% ipython --no-banner

In [1]: import numpy as np

In [2]: from numpy import linalg as LA

In [3]: np.set_printoptions(suppress=True, linewidth=140)

In [4]: def rnd(a):
   ...:     return np.round(a, 3) + 0
   ...: 

In [5]: K = np.load("case12.npy")

In [6]: K
Out[6]: 
array([[ 1,  0,  0,  0],
       [-2,  1,  0,  0],
       [-2, -2,  1,  0],
       [-1, -2,  2,  1]])

In [7]: # triangular

In [8]: rnd(LA.det(K))
Out[8]: np.float64(1.0)

In [9]: LA.matrix_power(K, 4)
Out[9]: 
array([[  1,   0,   0,   0],
       [ -8,   1,   0,   0],
       [ 16,  -8,   1,   0],
       [ 28, -32,   8,   1]])

In [10]: np.allclose(K, K.T)
Out[10]: False

In [11]: (K - K.T) / 2
Out[11]: 
array([[ 0. ,  1. ,  1. ,  0.5],
       [-1. ,  0. ,  1. ,  1. ],
       [-1. , -1. ,  0. , -1. ],
       [-0.5, -1. ,  1. ,  0. ]])

In [12]: np.trace(K)
Out[12]: np.int64(4)

In [13]: rnd(np.abs(LA.eigvals(K)).max())
Out[13]: np.float64(1.0)

In [14]: [int(LA.matrix_rank(LA.matrix_power(K, p))) for p in range(1, 5)]
Out[14]: [4, 4, 4, 4]

In [15]: x0 = np.array([1, 1, -2, 0])

In [16]: (K * x0).sum(axis=1)
Out[16]: array([ 1, -1, -6, -7])

In [17]: theta = np.deg2rad(180)

In [18]: arr = np.eye(8)

In [19]: arr[np.ix_([3, 4], [3, 4])] = [[np.cos(theta), -np.sin(theta)], [np.sin(theta), np.cos(theta)]]

In [20]: rnd(arr)
Out[20]: 
array([[ 1.,  0.,  0.,  0.,  0.,  0.,  0.,  0.],
       [ 0.,  1.,  0.,  0.,  0.,  0.,  0.,  0.],
       [ 0.,  0.,  1.,  0.,  0.,  0.,  0.,  0.],
       [ 0.,  0.,  0., -1.,  0.,  0.,  0.,  0.],
       [ 0.,  0.,  0.,  0., -1.,  0.,  0.,  0.],
       [ 0.,  0.,  0.,  0.,  0.,  1.,  0.,  0.],
       [ 0.,  0.,  0.,  0.,  0.,  0.,  1.,  0.],
       [ 0.,  0.,  0.,  0.,  0.,  0.,  0.,  1.]])

In [21]: x0 = np.array([-2, 2, 2, 1])

In [22]: rhs = K @ x0

In [23]: b, lr = np.zeros(4), 1 / LA.norm(K, 2) ** 2

In [24]: for i in range(3):
    ...:     b -= lr * K.T @ (K @ b - rhs)
    ...:     if i % 1 == 0: print(i, round(LA.norm(K @ b - rhs), 3))
    ...: 
0 4.173
1 3.227
2 2.654

In [25]: rnd(b)
Out[25]: array([-1.765,  0.323,  0.414,  0.221])

In [26]: np.diff(K, axis=0)
Out[26]: 
array([[-3,  1,  0,  0],
       [ 0, -3,  1,  0],
       [ 1,  0,  1,  1]])

In [27]: np.count_nonzero(K)
Out[27]: np.int64(10)

In [28]: K.sum(axis=0)
Out[28]: array([-4, -3,  3,  1])

In [29]: K - K[0]
Out[29]: 
array([[ 0,  0,  0,  0],
       [-3,  1,  0,  0],
       [-3, -2,  1,  0],
       [-2, -2,  2,  1]])

In [30]: rnd(LA.svd(K, compute_uv=False))
Out[30]: array([4.241, 2.46 , 0.976, 0.098])

In [31]: hat = np.triu(np.array([[1, 3, 4, 6], [4, 7, 7, 5], [4, 1, 3, 8], [0, 1, 3, 8]]), 1) + np.eye(4)

In [32]: B = hat @ K @ LA.inv(hat)

In [33]: B
Out[33]: 
array([[ -19.,   40., -188., 1424.],
       [ -21.,   40., -179., 1363.],
       [ -10.,   12.,  -27.,  224.],
       [  -1.,    1.,   -1.,   10.]])

In [34]: rnd(LA.eigvals(B))
Out[34]: array([0.999+0.001j, 0.999-0.001j, 1.001+0.001j, 1.001-0.001j])

In [35]: rnd(np.poly(B))
Out[35]: array([ 1., -4.,  6., -4.,  1.])

In [36]: rnd(LA.det(2 * B)), rnd(LA.det(B))
Out[36]: (np.float64(16.0), np.float64(1.0))

In [37]: rnd(LA.eigvals(B).sum().real)
Out[37]: np.float64(4.0)

In [38]: vals, evecs = LA.eig(K)

In [39]: vals
Out[39]: array([1., 1., 1., 1.])

In [40]: M = np.array([[-3, 0, -2, 3, -3, -3, 3, -1],
    ...:     [-2, -1, 0, 2, -2, -3, -1, 0],
    ...:     [1, 2, 1, -3, 0, -2, -3, -3],
    ...:     [2, -1, -2, 2, 3, -2, -3, 3],
    ...:     [-1, 3, 0, 1, 3, -2, -1, 3],
    ...:     [-1, 2, -1, -1, 2, 0, 2, 1],
    ...:     [-3, 3, 3, -2, 3, 0, -3, -1]])

In [41]: M[-1] = M[0] + -3 * M[1]

In [42]: M
Out[42]: 
array([[-3,  0, -2,  3, -3, -3,  3, -1],
       [-2, -1,  0,  2, -2, -3, -1,  0],
       [ 1,  2,  1, -3,  0, -2, -3, -3],
       [ 2, -1, -2,  2,  3, -2, -3,  3],
       [-1,  3,  0,  1,  3, -2, -1,  3],
       [-1,  2, -1, -1,  2,  0,  2,  1],
       [ 3,  3, -2, -3,  3,  6,  6, -1]])

In [43]: # null space of dimension 2

In [44]: [round(float(x), 3) for x in LA.svd(M, compute_uv=False)[:3]]
Out[44]: [12.258, 8.455, 7.368]

In [45]: LA.cond(M) > 100
Out[45]: np.True_

In [46]: rnd(LA.norm(M, 2) / LA.norm(M))
Out[46]: np.float64(0.688)
